>>> import numpy as np
>>> import numpy.linalg as la
>>> np.set_printoptions(suppress=True, linewidth=120)
>>> def rd(a):
...     return np.round(a, 2) + 0
... 
>>> W0 = np.loadtxt("sample9.csv", delimiter=",")
>>> W0
array([[3., 1., 1.],
       [1., 3., 1.],
       [1., 1., 3.]])
>>> # symmetric, so the eigenvalues are real
>>> W1 = np.array([[2, 2], [1, 3], [2, 1]])
>>> coef = np.array([-2, -1])
>>> H = np.maximum(W0 @ W1 + coef, 0)
>>> (H > 0).mean(axis=0)
array([1., 1.])
>>> (H > 0).astype(int)
array([[1, 1],
       [1, 1],
       [1, 1]])
>>> cent = np.array([[-2, 1, -1], [-1, -2, 2]])
>>> W1 @ cent
array([[-6, -2,  2],
       [-5, -5,  5],
       [-5,  0,  0]])
>>> K = np.array([[0, 0], [0, -2]])
>>> K
array([[ 0,  0],
       [ 0, -2]])
>>> Uu, sig, Vh = la.svd(K)
>>> np.argmax(sig[:-1] / (sig[1:] + 1e-6)) + 1
np.int64(1)
>>> sig
array([2., 0.])
>>> M2 = Uu[:, :1] @ np.diag(sig[:1]) @ Vh[:1]
>>> rd(la.norm(K - M2, 2)), sig[1]
(np.float64(0.0), np.float64(0.0))
>>> rd(la.norm(K - M2) / la.norm(K))
np.float64(0.0)
>>> np.abs(K - M2).max()
np.float64(0.0)
>>> la.matrix_rank(M2)
np.int64(1)
>>> vals, V = la.eigh(K)
>>> x = np.array([0, 2])
>>> np.abs(K).sum(axis=1).max(), np.abs(vals).max()
(np.int64(2), np.float64(2.0))
>>> rd(la.eigvalsh(K[1:, 1:]))
array([-2.])
>>> V * np.abs(vals) @ V.T
array([[0., 0.],
       [0., 2.]])
>>> x @ K @ x / (x @ x), vals[0], vals[-1]
(np.float64(-2.0), np.float64(-2.0), np.float64(0.0))
